$ python3 -q
>>> import numpy as np
>>> np.set_printoptions(precision=3, suppress=True, linewidth=160, sign=" ")
>>> def tidy(a):
...     return np.round(a, 3) + 0
... 
>>> feats = np.load("data.npy")
>>> print(feats)
[[-18  21  -3 -18  21  -3]
 [ -9  -6  18  -9  -6  18]
 [ -3  21  18  -3  21  18]
 [-18  21  -3   0   0   0]
 [ -9  -6  18   0   0   0]
 [ -3  21  18   0   0   0]]
>>> vec = np.array([-3, 2, -3, -2, 2, -2])
>>> y = feats @ vec
>>> print(y)
[189 -69   9 105 -39  -3]
>>> print(tidy(np.linalg.solve(feats, y)))
[-3.  2. -3. -2.  2. -2.]
>>> print(tidy(np.linalg.solve(feats.T, feats[2])))
[ 0.  0.  1.  0.  0.  0.]
>>> rng = np.random.default_rng(396)
>>> labels = rng.permutation(6)
>>> print(labels)
[ 4  1  0  3  5  2]
>>> out = feats[labels][:, labels]
>>> print(np.diag(out))
[  0  -6 -18   0   0  18]
>>> print(tidy(np.sort(np.abs(np.linalg.eigvals(out)))))
[ 12.642  12.642  17.189  33.097  33.097  45.002]
>>> print(np.allclose(out, feats))
False
>>> u, v = feats[1], feats[0]
>>> print(u @ u)
882
>>> print(u @ v)
-36
>>> p = (u @ v) / (u @ u) * u
>>> print(tidy(v - p))
[-18.367  20.755  -2.265 -18.367  20.755  -2.265]
>>> print(tidy(np.linalg.norm(u + v) ** 2 + np.linalg.norm(u - v) ** 2))
4860.0
>>> print(tidy((v - p) @ u))
0.0
>>> print(tidy(p))
[ 0.367  0.245 -0.735  0.367  0.245 -0.735]
>>> out = np.array([[0, 2], [1, 1], [2, 0], [1, -1], [0, 0], [-2, -1]])
>>> print(np.linalg.matrix_rank(np.vstack([feats, out.T])))
6
>>> print(np.einsum("ik,kj->ij", feats, out))
[[  3   6]
 [-15 -33]
 [ 18   0]
 [ 15 -15]
 [ 30 -24]
 [ 57  15]]
>>> print(np.einsum("ij,ij->i", feats, feats))
[ 1548   882  1548   774   441   774]
>>> print(np.linalg.matrix_rank(feats @ out))
2
>>> print(feats @ out)
[[  3   6]
 [-15 -33]
 [ 18   0]
 [ 15 -15]
 [ 30 -24]
 [ 57  15]]
>>> out @ feats
Traceback (most recent call last):
  File "<python-input-31>", line 1, in <module>
    out @ feats
    ~~~~^~~~~~~
ValueError: matmul: Input operand 1 has a mismatch in its core dimension 0, with gufunc signature (n?,k),(k,m?)->(n?,m?) (size 6 is different from 2)
>>> Q, r_ = np.linalg.qr(feats)
>>> print(tidy(abs(r_[0, 0])), tidy(np.linalg.norm(feats[:, 0])))
28.775 28.775
>>> print(tidy(r_))
[[ 28.775 -26.898 -11.26   14.387 -13.449  -5.63 ]
 [  0.     33.354   3.332   0.     16.677   1.666]
 [  0.      0.    -34.295   0.      0.    -17.147]
 [  0.      0.      0.    -14.387  13.449   5.63 ]
 [  0.      0.      0.      0.    -16.677  -1.666]
 [  0.      0.      0.      0.      0.    -17.147]]
>>> print(tidy(Q))
[[-0.626  0.125  0.305  0.626 -0.125  0.305]
 [-0.313 -0.432 -0.464  0.313  0.432 -0.464]
 [-0.104  0.546 -0.438  0.104 -0.546 -0.438]
 [-0.626  0.125  0.305 -0.626  0.125 -0.305]
 [-0.313 -0.432 -0.464 -0.313 -0.432  0.464]
 [-0.104  0.546 -0.438 -0.104  0.546  0.438]]
>>> print(tidy(np.abs(np.diag(r_))))
[ 28.775  33.354  34.295  14.387  16.677  17.147]
>>> print(np.allclose(r_.T @ r_, feats.T @ feats))
True
>>> print(np.trace(Q @ Q.T))
6.0
>>> print(tidy(Q @ r_))
[[-18.  21.  -3. -18.  21.  -3.]
 [ -9.  -6.  18.  -9.  -6.  18.]
 [ -3.  21.  18.  -3.  21.  18.]
 [-18.  21.  -3.   0.   0.   0.]
 [ -9.  -6.  18.   0.   0.   0.]
 [ -3.  21.  18.   0.   0.   0.]]
